>>> import numpy as np
>>> np.set_printoptions(precision=4, suppress=True, linewidth=160)
>>> E = np.loadtxt("mat.csv", delimiter=",")
>>> E
array([[ 1.,  1., -1., -1.,  1.,  1., -1., -1.],
       [ 1.,  1., -1., -1., -1., -1.,  1.,  1.],
       [ 1., -1.,  1., -1.,  1., -1.,  1., -1.],
       [ 1.,  1.,  1.,  1.,  1.,  1.,  1.,  1.],
       [ 1., -1., -1.,  1.,  1., -1., -1.,  1.]])
>>> vec = np.array([-1, 0, 2, -1, 2, 2, 1, -2])
>>> h = np.maximum(E @ vec, 0)
>>> E.T @ h
array([11.,  1.,  5., -5., 11.,  1.,  5., -5.])
>>> np.maximum(E @ (3 * vec), 0)
array([ 9.,  0., 15.,  9.,  0.])
>>> left, sv, vt = np.linalg.svd(E, full_matrices=False)
>>> sv
array([2.8284, 2.8284, 2.8284, 2.8284, 2.8284])
>>> round(np.sqrt((sv ** 2).sum()), 4), round(np.linalg.norm(E), 4)
(np.float64(6.3246), np.float64(6.3246))
>>> np.round(left.T @ left, 4) + 0
array([[1., 0., 0., 0., 0.],
       [0., 1., 0., 0., 0.],
       [0., 0., 1., 0., 0.],
       [0., 0., 0., 1., 0.],
       [0., 0., 0., 0., 1.]])
>>> np.allclose(left * sv @ vt, E)
True
>>> (sv > 1e-8).sum()
np.int64(5)
>>> K = np.load("dump.npy")
>>> K
array([[ 3,  0,  0,  0,  0,  0,  0,  0,  0,  0,  0,  0],
       [-3, -2,  0,  0,  0,  0,  0,  0,  0,  0,  0,  0],
       [ 0,  0,  3,  0,  0,  0,  0,  0,  0,  0,  0,  0],
       [ 2,  0, -3, -2,  0,  0,  0,  0,  0,  0,  0,  0],
       [-1,  3, -2, -3,  2,  0,  0,  0,  0,  0,  0,  0],
       [ 3, -1, -2, -2, -1,  3,  0,  0,  0,  0,  0,  0],
       [-2, -1, -2, -2,  3,  1, -3,  0,  0,  0,  0,  0],
       [ 2,  1, -2,  3,  3, -3,  0,  2,  0,  0,  0,  0],
       [ 2,  3, -2, -2,  3, -1, -1, -2, -2,  0,  0,  0],
       [-3,  1, -3, -1,  2, -1, -3, -2,  3,  1,  0,  0],
       [ 0,  2, -1, -2, -2,  2,  2, -2,  0,  2,  3,  0],
       [-3,  1, -3,  0,  2,  1,  2, -1,  3,  0, -3, -3]])
>>> # triangular
>>> vec = np.array([2, 1, 0, 3, 0, 0, -2, -3, -1, 2, -2, 0])
>>> target = K @ vec
>>> target
array([ 6, -8,  0, -2, -8, -1, -5,  8, 11,  3, -4, -3])
>>> np.round(np.linalg.solve(K, target + K[:, 9]), 4) + 0
array([ 2.,  1.,  0.,  3.,  0.,  0., -2., -3., -1.,  3., -2.,  0.])
>>> np.round(np.linalg.solve(K, -2 * target), 4) + 0
array([-4., -2.,  0., -6.,  0.,  0.,  4.,  6.,  2., -4.,  4.,  0.])
>>> np.round(np.linalg.solve(K, K[:, 5]), 4) + 0
array([0., 0., 0., 0., 0., 1., 0., 0., 0., 0., 0., 0.])
>>> np.round(np.linalg.solve(K, target), 4) + 0
array([ 2.,  1.,  0.,  3.,  0.,  0., -2., -3., -1.,  2., -2.,  0.])
